$ python3 -q
>>> import numpy as np
>>> from numpy import linalg as LA
>>> np.set_printoptions(precision=2, suppress=True, linewidth=200)
>>> data = np.loadtxt("w.csv", delimiter=",")
>>> data
array([[  2.48,  -6.22,  -0.08,   0.31,   1.48],
       [  2.11,  -8.38,   7.3 ,  11.12,  -3.59],
       [  4.28,   5.91,  10.21,  -8.68,  -8.41],
       [ -5.37,   1.16,  -4.7 ,   2.8 ,   4.2 ],
       [ -5.38,   7.42,  11.2 , -19.42,  -2.11],
       [ -2.45,  12.  ,  -6.  ,  -7.39,   0.63],
       [  2.68,  -5.41,   3.28,  10.3 ,  -3.02],
       [-12.34,   7.19,   4.09, -19.49,   5.38],
       [  6.49,  -5.31,   3.6 ,   3.1 ,  -3.61],
       [ -2.6 ,  -7.11, -15.28,  13.78,   9.61],
       [  9.48,  -9.39,  15.32,   2.32,  -9.32],
       [  7.36, -12.07,   9.72,   7.19,  -5.1 ],
       [  1.24,  -1.4 ,  -6.21,   6.61,   1.8 ],
       [ -3.51,  -1.08,  12.21,  -3.47,  -3.31],
       [ -4.7 ,  -2.62, -15.27,  10.92,   9.31]])
>>> lab = data[:, 2] > np.median(data[:, 2])
>>> r0 = data[lab].mean(axis=0) - data[~lab].mean(axis=0)
>>> ((data - data.mean(axis=0)) @ r0 > 0).astype(int)
array([0, 1, 1, 0, 1, 0, 0, 1, 1, 0, 1, 1, 0, 1, 0])
>>> lab.astype(int)
array([0, 1, 1, 0, 1, 0, 0, 1, 0, 0, 1, 1, 0, 1, 0])
>>> round(LA.norm(data, 2) / LA.norm(data), 2)
np.float64(0.72)
>>> np.abs(LA.svd(data)[2][-1])
array([0.39, 0.34, 0.39, 0.16, 0.74])
>>> LA.matrix_rank(data, rtol=0.1)
np.int64(4)
>>> np.argsort(-LA.norm(data, axis=0).round(6), kind="stable")[:3]
array([3, 2, 1])
>>> LA.cond(data) > 100
np.True_
>>> W2 = data[[2, 3]].astype(float)
>>> for _ in range(3):
...     lab = LA.norm(data[:, None] - W2, axis=-1).argmin(axis=1)
...     W2 = np.array([data[lab == j].mean(axis=0) for j in range(2)])
... 
>>> lab
array([1, 1, 0, 1, 0, 0, 1, 0, 1, 1, 0, 1, 1, 0, 1])
>>> W2
array([[-1.65,  3.67,  7.84, -9.36, -2.86],
       [ 1.08, -5.26, -1.96,  7.35,  1.23]])
>>> np.abs(W2[1] - W2[0]).argmax()
np.int64(3)
>>> rng = np.random.default_rng(7201)
>>> other = W2 + rng.integers(-2, 3, (2, 1)) @ rng.integers(-2, 3, (1, 5))
>>> other
array([[ -2.65,   2.67,   8.84, -10.36,  -4.86],
       [  1.08,  -5.26,  -1.96,   7.35,   1.23]])
>>> LA.matrix_rank(other - W2, tol=1e-8)
np.int64(1)
>>> x = np.array([5, 8, -9, 0, -1])
>>> y = data @ x
>>> np.round(LA.pinv(data) @ data, 2) + 0
array([[1., 0., 0., 0., 0.],
       [0., 1., 0., 0., 0.],
       [0., 0., 1., 0., 0.],
       [0., 0., 0., 1., 0.],
       [0., 0., 0., 0., 1.]])
>>> try:
...     LA.solve(data, y)
... except LA.LinAlgError as e:
...     print(e)
... 
Last 2 dimensions of the array must be square
>>> np.round(LA.lstsq(data, y)[0], 2) + 0
array([ 5.,  8., -9.,  0., -1.])
>>> y = y + 0.3 * rng.normal(size=15)
>>> y
array([ -37.76, -118.14,  -15.13,   20.79,  -65.94,  137.43,  -56.32,  -46.44,  -39.06,   57.95, -156.43, -141.74,   49.2 , -133.  ,   83.74])
>>> coef, *_ = LA.lstsq(data, y)
>>> coef
array([ 6.88,  9.62, -7.11,  0.79,  2.58])
>>> np.round(data.T @ (y - data @ coef), 2) + 0
array([0., 0., 0., 0., 0.])
>>> round(LA.norm(y - data @ coef), 2)
np.float64(0.93)
>>> J = np.load("a.npy")
>>> J
array([[ 3, -1,  0, -3, -2, -2],
       [ 3,  1, -3,  0,  3,  3],
       [ 1,  1, -1,  2, -3,  1],
       [-2,  2,  3,  2,  1,  3],
       [ 3,  0,  3, -1, -1,  2],
       [ 2,  2, -1, -3, -1, -3],
       [-1,  0, -3, -1,  3, -2],
       [ 1, -2, -2,  2, -1, -1],
       [-3, -3,  6, -3, -8, -8]])
>>> other = J + rng.integers(-2, 3, (9, 5)) @ rng.integers(-2, 3, (5, 6))
>>> other
array([[ -2,   0,   6,  -2,   2,  -1],
       [  8,  -1,   1,   4,   5,  -3],
       [  0,   5,   2,   5,   1,   4],
       [-10,  11,  12,   9,   3,   7],
       [  3,  -8,   2,  -6,  -3,  -3],
       [ -4,   7,   9,   5,  -5,  -7],
       [  1,   1,  -2,  -5,  11,  -6],
       [  0,  -1,   3,   5,  -1,  -5],
       [  7,  -7,   0,  -7,  -4, -12]])
>>> np.round(LA.svd(other - J, compute_uv=False), 2) + 0
array([28.28, 14.39, 12.8 ,  8.88,  4.01,  0.  ])
>>> x = np.array([2, 6, 0, 7, 6, 6])
>>> y = other @ x
>>> y
array([ -12,   50,   95,  169, -120,   -3,    3,   -7, -173])
>>> y = y + 0.3 * rng.normal(size=9)
>>> y
array([ -11.56,   50.04,   94.87,  169.03, -120.18,   -3.09,    2.77,   -6.85, -172.7 ])
>>> coef, *_ = LA.lstsq(other, y)
>>> round(LA.norm(y - other @ coef), 2)
np.float64(0.57)
>>> coef.round()
array([2., 6., 0., 7., 6., 6.])
>>> np.round(other.T @ (y - other @ coef), 2) + 0
array([0., 0., 0., 0., 0., 0.])
>>> mat = np.loadtxt("mat.csv", delimiter=",")
>>> mat
array([[-71.58, -69.92,  29.29,  30.28,  90.19, -41.68, -50.06, -80.23],
       [-68.8 , -70.85,  31.86,  28.29,  89.67, -38.8 , -48.4 , -79.66],
       [-69.63, -70.95,  30.01,  28.3 ,  90.79, -41.48, -49.39, -81.41],
       [-69.35, -68.91,  29.65,  30.68,  90.59, -39.03, -51.45, -79.6 ],
       [-70.19, -71.46,  30.36,  30.95,  88.91, -39.86, -50.69, -81.48],
       [-72.12, -70.67,  29.39,  29.92,  91.3 , -39.47, -50.74, -79.55],
       [-69.39, -70.23,  30.06,  30.36,  89.37, -39.76, -49.97, -79.66],
       [-68.68, -69.51,  28.7 ,  30.75,  89.56, -40.15, -50.99, -79.27],
       [-69.83, -70.82,  29.15,  29.87,  87.37, -40.34, -50.86, -80.56],
       [-68.69, -70.59,  28.68,  29.32,  90.63, -40.19, -50.37, -79.44],
       [-67.97, -68.83,  29.11,  31.95,  88.14, -40.77, -49.41, -79.13],
       [-70.99, -70.23,  30.89,  30.9 ,  89.62, -40.22, -49.97, -79.19],
       [-70.29, -69.82,  30.81,  29.56,  90.54, -39.69, -50.43, -81.75],
       [-68.68, -70.2 ,  28.59,  30.74,  89.28, -41.48, -49.25, -80.19],
       [-70.81, -70.83,  28.31,  30.78,  90.44, -40.82, -48.77, -80.34],
       [-67.13, -68.66,  28.67,  29.84,  89.22, -39.98, -49.33, -80.02],
       [-69.46, -71.64,  28.66,  27.99,  89.6 , -40.42, -49.68, -80.47],
       [-69.91, -70.39,  29.52,  30.46,  88.02, -40.23, -48.86, -82.56],
       [-69.98, -70.36,  30.86,  30.94,  87.76, -40.36, -49.69, -79.73],
       [-68.7 , -68.46,  30.12,  30.85,  88.85, -40.28, -48.39, -78.99],
       [-69.1 , -69.3 ,  28.65,  30.28,  89.57, -40.09, -47.3 , -80.35],
       [-70.99, -69.83,  29.15,  31.2 ,  88.8 , -40.84, -50.23, -80.4 ],
       [-68.17, -70.02,  28.99,  30.11,  89.13, -40.32, -47.58, -78.59],
       [-69.87, -69.15,  29.59,  29.56,  88.31, -40.05, -49.75, -79.76],
       [-70.48, -69.79,  27.34,  29.07,  88.89, -39.53, -47.1 , -79.06],
       [-71.99, -70.58,  30.07,  31.67,  90.88, -39.29, -50.28, -79.43],
       [-70.34, -68.81,  29.05,  30.55,  90.22, -39.92, -48.04, -80.61],
       [-69.65, -68.28,  30.78,  30.72,  88.82, -39.55, -49.64, -80.65],
       [-71.54, -70.97,  28.9 ,  31.4 ,  89.89, -39.01, -50.13, -80.3 ],
       [-70.29, -70.96,  29.99,  28.15,  91.66, -40.58, -49.64, -77.9 ],
       [-70.84, -68.85,  30.84,  31.16,  90.64, -40.46, -48.77, -80.97],
       [-67.46, -69.55,  28.94,  30.04,  88.94, -41.42, -47.03, -79.19],
       [-69.98, -68.72,  30.92,  28.99,  91.07, -39.94, -50.02, -80.02],
       [-70.38, -72.07,  32.41,  29.32,  90.68, -41.1 , -50.47, -79.06],
       [-70.7 , -70.  ,  29.11,  29.55,  90.88, -40.46, -50.74, -79.75],
       [-71.62, -70.38,  28.15,  26.56,  90.8 , -39.39, -49.48, -78.21],
       [-69.06, -69.93,  30.09,  26.98,  90.01, -40.48, -50.43, -80.47],
       [-68.74, -70.23,  29.8 ,  33.16,  87.71, -40.94, -48.75, -81.72],
       [-72.48, -70.06,  28.09,  30.7 ,  90.31, -40.57, -48.14, -79.67],
       [-68.56, -70.9 ,  30.53,  29.29,  89.46, -42.2 , -52.02, -78.3 ],
       [-71.04, -70.08,  29.73,  30.76,  88.38, -38.15, -49.47, -80.78]])
>>> proj = mat @ LA.solve(mat.T @ mat, mat.T)
>>> np.round(LA.eigvalsh(proj), 2) + 0
array([0., 0., 0., 0., 0., 0., 0., 0., 0., 0., 0., 0., 0., 0., 0., 0., 0., 0., 0., 0., 0., 0., 0., 0., 0., 0., 0., 0., 0., 0., 0., 0., 0., 1., 1., 1., 1., 1., 1., 1., 1.])
>>> round(float(np.trace(proj)), 2)
8.0
>>> np.allclose(proj @ proj, proj)
True
